>>> import numpy as np
>>> import numpy.linalg as la
>>> np.set_printoptions(precision=1, suppress=True, linewidth=120, sign=" ")
>>> M = np.array([[2, 0, 0, 0, 1, -2, -1],
...     [2, 1, 1, -1, 1, 1, 0],
...     [1, 0, 0, -1, 0, 1, -1],
...     [1, 2, 0, -2, -1, 0, -1],
...     [0, -2, 0, 0, 1, -2, 1],
...     [-2, 0, 2, 1, -2, -2, 0]])
>>> M[:, 3] = -3 * M[:, 2]
>>> M
array([[ 2,  0,  0,  0,  1, -2, -1],
       [ 2,  1,  1, -3,  1,  1,  0],
       [ 1,  0,  0,  0,  0,  1, -1],
       [ 1,  2,  0,  0, -1,  0, -1],
       [ 0, -2,  0,  0,  1, -2,  1],
       [-2,  0,  2, -6, -2, -2,  0]])
>>> round(la.norm(M, "nuc"), 1)
np.float64(19.9)
>>> print(la.norm(M, axis=1).argmax())
5
>>> la.norm(M, axis=1)
array([ 3.2,  4.1,  1.7,  2.6,  3.2,  7.2])
>>> print(round(float(la.norm(M, 2)), 1))
7.5
>>> round(float(la.norm(M[1] - M[0])), 1)
4.6
>>> Y = M[0, 0] * M[1:] - np.outer(M[1:, 0], M[0])
>>> Y
array([[  0,   2,   2,  -6,   0,   6,   2],
       [  0,   0,   0,   0,  -1,   4,  -1],
       [  0,   4,   0,   0,  -3,   2,  -1],
       [  0,  -4,   0,   0,   2,  -4,   2],
       [  0,   0,   4, -12,  -2,  -8,  -2]])
>>> print(M[:, 0] / M[0, 0])
[ 1.   1.   0.5  0.5  0.  -1. ]
>>> np.flatnonzero(~Y.round(6).any(axis=1))
array([], dtype=int64)
>>> x0 = np.array([1, 3, 3, 0, 1, 2, 3])
>>> (M @ x0).argmax()
np.int64(1)
>>> np.sign((M @ x0).round(6))
array([-1,  1,  0,  1, -1, -1])
>>> M @ np.eye(7)[5]
array([-2.,  1.,  1.,  0., -2., -2.])
>>> U, sv, vt = la.svd(M, full_matrices=False)
>>> np.allclose(U * sv @ vt, M)
True
>>> sv
array([ 7.5,  4.5,  3.8,  2.6,  1.1,  0.4])
>>> np.cumsum(sv ** 2) / np.sum(sv ** 2)
array([ 0.6,  0.8,  0.9,  1. ,  1. ,  1. ])
>>> np.round(np.abs(vt[0]), 1) + 0
array([ 0.2,  0. ,  0.3,  0.9,  0.2,  0.2,  0. ])
>>> J = np.loadtxt("m.csv", delimiter=",")
>>> J
array([[ 0.4,  5.3, -0.5],
       [ 0.3,  6.3, -0.9],
       [ 1.1,  5.5,  0.3],
       [ 0.2,  4.3,  0.3],
       [-0.6,  6.6,  0.6],
       [-0.5,  4.5, -0.1],
       [ 0. ,  6.9, -0.3],
       [-0.4,  2.8,  0.9],
       [ 0. ,  4.7,  0.9],
       [ 2.3,  6.1,  1.9],
       [ 0. ,  3.5, -0.7],
       [-0.6,  5.7,  0. ],
       [ 1.6,  3.2,  0.1],
       [ 1. ,  4.9, -0.9],
       [-1.7,  6.1,  0.5],
       [ 0.2,  4.8,  0.7],
       [-1.1,  5.7,  0.7],
       [ 0. ,  6.8,  1. ],
       [ 2.6,  5. , -0.1],
       [-0.2,  5.2, -0.6],
       [-0.3,  5. ,  0.3],
       [ 0.4,  4.8, -0.3],
       [ 0.6,  4.8,  0. ],
       [-1.2,  5. ,  0.1],
       [ 0.3,  6.4, -1.5],
       [ 0.8,  4.8, -1.7],
       [ 0.6,  6.1,  1. ],
       [-2. ,  5.3, -1.1],
       [-0.2,  4.1,  1.8],
       [-0.7,  6.3,  0.7]])
>>> labels = J[:, 2] > np.median(J[:, 2])
>>> u = J[labels].mean(axis=0) - J[~labels].mean(axis=0)
>>> np.round((((J - J.mean(axis=0)) @ u > 0) == labels).mean(), 1)
np.float64(0.9)
